$ python3 -q
>>> import numpy as np
>>> import numpy.linalg as la
>>> np.set_printoptions(precision=2, suppress=True, linewidth=140)
>>> data = np.loadtxt("out2.csv", delimiter=",")
>>> data
array([[0., 0., 1., 0., 0., 0., 0., 0., 0.],
       [0., 0., 0., 0., 0., 0., 0., 0., 1.],
       [0., 0., 0., 0., 0., 1., 0., 0., 0.],
       [0., 0., 0., 0., 0., 0., 0., 1., 0.],
       [0., 0., 0., 0., 0., 0., 1., 0., 0.],
       [1., 0., 0., 0., 0., 0., 0., 0., 0.],
       [0., 1., 0., 0., 0., 0., 0., 0., 0.],
       [0., 0., 0., 1., 0., 0., 0., 0., 0.],
       [0., 0., 0., 0., 1., 0., 0., 0., 0.]])
>>> np.flatnonzero(la.matrix_power((data != 0) + (data.T != 0) + np.eye(9), 9)[6])
array([1, 4, 6, 8])
>>> (la.matrix_power((data != 0) + (data.T != 0) + np.eye(9), 9) > 0).astype(int)
array([[1, 0, 1, 0, 0, 1, 0, 0, 0],
       [0, 1, 0, 0, 1, 0, 1, 0, 1],
       [1, 0, 1, 0, 0, 1, 0, 0, 0],
       [0, 0, 0, 1, 0, 0, 0, 1, 0],
       [0, 1, 0, 0, 1, 0, 1, 0, 1],
       [1, 0, 1, 0, 0, 1, 0, 0, 0],
       [0, 1, 0, 0, 1, 0, 1, 0, 1],
       [0, 0, 0, 1, 0, 0, 0, 1, 0],
       [0, 1, 0, 0, 1, 0, 1, 0, 1]])
>>> round(float(la.det(data)), 2)
1.0
>>> data.T @ data
array([[1., 0., 0., 0., 0., 0., 0., 0., 0.],
       [0., 1., 0., 0., 0., 0., 0., 0., 0.],
       [0., 0., 1., 0., 0., 0., 0., 0., 0.],
       [0., 0., 0., 1., 0., 0., 0., 0., 0.],
       [0., 0., 0., 0., 1., 0., 0., 0., 0.],
       [0., 0., 0., 0., 0., 1., 0., 0., 0.],
       [0., 0., 0., 0., 0., 0., 1., 0., 0.],
       [0., 0., 0., 0., 0., 0., 0., 1., 0.],
       [0., 0., 0., 0., 0., 0., 0., 0., 1.]])
>>> data @ data.T
array([[1., 0., 0., 0., 0., 0., 0., 0., 0.],
       [0., 1., 0., 0., 0., 0., 0., 0., 0.],
       [0., 0., 1., 0., 0., 0., 0., 0., 0.],
       [0., 0., 0., 1., 0., 0., 0., 0., 0.],
       [0., 0., 0., 0., 1., 0., 0., 0., 0.],
       [0., 0., 0., 0., 0., 1., 0., 0., 0.],
       [0., 0., 0., 0., 0., 0., 1., 0., 0.],
       [0., 0., 0., 0., 0., 0., 0., 1., 0.],
       [0., 0., 0., 0., 0., 0., 0., 0., 1.]])
>>> data[:, 0] @ data[:, 4]
np.float64(0.0)
>>> la.pinv(data)
array([[0., 0., 0., 0., 0., 1., 0., 0., 0.],
       [0., 0., 0., 0., 0., 0., 1., 0., 0.],
       [1., 0., 0., 0., 0., 0., 0., 0., 0.],
       [0., 0., 0., 0., 0., 0., 0., 1., 0.],
       [0., 0., 0., 0., 0., 0., 0., 0., 1.],
       [0., 0., 1., 0., 0., 0., 0., 0., 0.],
       [0., 0., 0., 0., 1., 0., 0., 0., 0.],
       [0., 0., 0., 1., 0., 0., 0., 0., 0.],
       [0., 1., 0., 0., 0., 0., 0., 0., 0.]])
>>> np.allclose(data @ data.T, data.T @ data)
True
>>> (data - data.T) / 2
array([[ 0. ,  0. ,  0.5,  0. ,  0. , -0.5,  0. ,  0. ,  0. ],
       [ 0. ,  0. ,  0. ,  0. ,  0. ,  0. , -0.5,  0. ,  0.5],
       [-0.5,  0. ,  0. ,  0. ,  0. ,  0.5,  0. ,  0. ,  0. ],
       [ 0. ,  0. ,  0. ,  0. ,  0. ,  0. ,  0. ,  0. ,  0. ],
       [ 0. ,  0. ,  0. ,  0. ,  0. ,  0. ,  0.5,  0. , -0.5],
       [ 0.5,  0. , -0.5,  0. ,  0. ,  0. ,  0. ,  0. ,  0. ],
       [ 0. ,  0.5,  0. ,  0. , -0.5,  0. ,  0. ,  0. ,  0. ],
       [ 0. ,  0. ,  0. ,  0. ,  0. ,  0. ,  0. ,  0. ,  0. ],
       [ 0. , -0.5,  0. ,  0. ,  0.5,  0. ,  0. ,  0. ,  0. ]])
>>> (data + data.T) / 2
array([[0. , 0. , 0.5, 0. , 0. , 0.5, 0. , 0. , 0. ],
       [0. , 0. , 0. , 0. , 0. , 0. , 0.5, 0. , 0.5],
       [0.5, 0. , 0. , 0. , 0. , 0.5, 0. , 0. , 0. ],
       [0. , 0. , 0. , 0. , 0. , 0. , 0. , 1. , 0. ],
       [0. , 0. , 0. , 0. , 0. , 0. , 0.5, 0. , 0.5],
       [0.5, 0. , 0.5, 0. , 0. , 0. , 0. , 0. , 0. ],
       [0. , 0.5, 0. , 0. , 0.5, 0. , 0. , 0. , 0. ],
       [0. , 0. , 0. , 1. , 0. , 0. , 0. , 0. , 0. ],
       [0. , 0.5, 0. , 0. , 0.5, 0. , 0. , 0. , 0. ]])
>>> np.sort(np.abs(la.eigvals(data)))
array([1., 1., 1., 1., 1., 1., 1., 1., 1.])
>>> data @ data
array([[0., 0., 0., 0., 0., 1., 0., 0., 0.],
       [0., 0., 0., 0., 1., 0., 0., 0., 0.],
       [1., 0., 0., 0., 0., 0., 0., 0., 0.],
       [0., 0., 0., 1., 0., 0., 0., 0., 0.],
       [0., 1., 0., 0., 0., 0., 0., 0., 0.],
       [0., 0., 1., 0., 0., 0., 0., 0., 0.],
       [0., 0., 0., 0., 0., 0., 0., 0., 1.],
       [0., 0., 0., 0., 0., 0., 0., 1., 0.],
       [0., 0., 0., 0., 0., 0., 1., 0., 0.]])
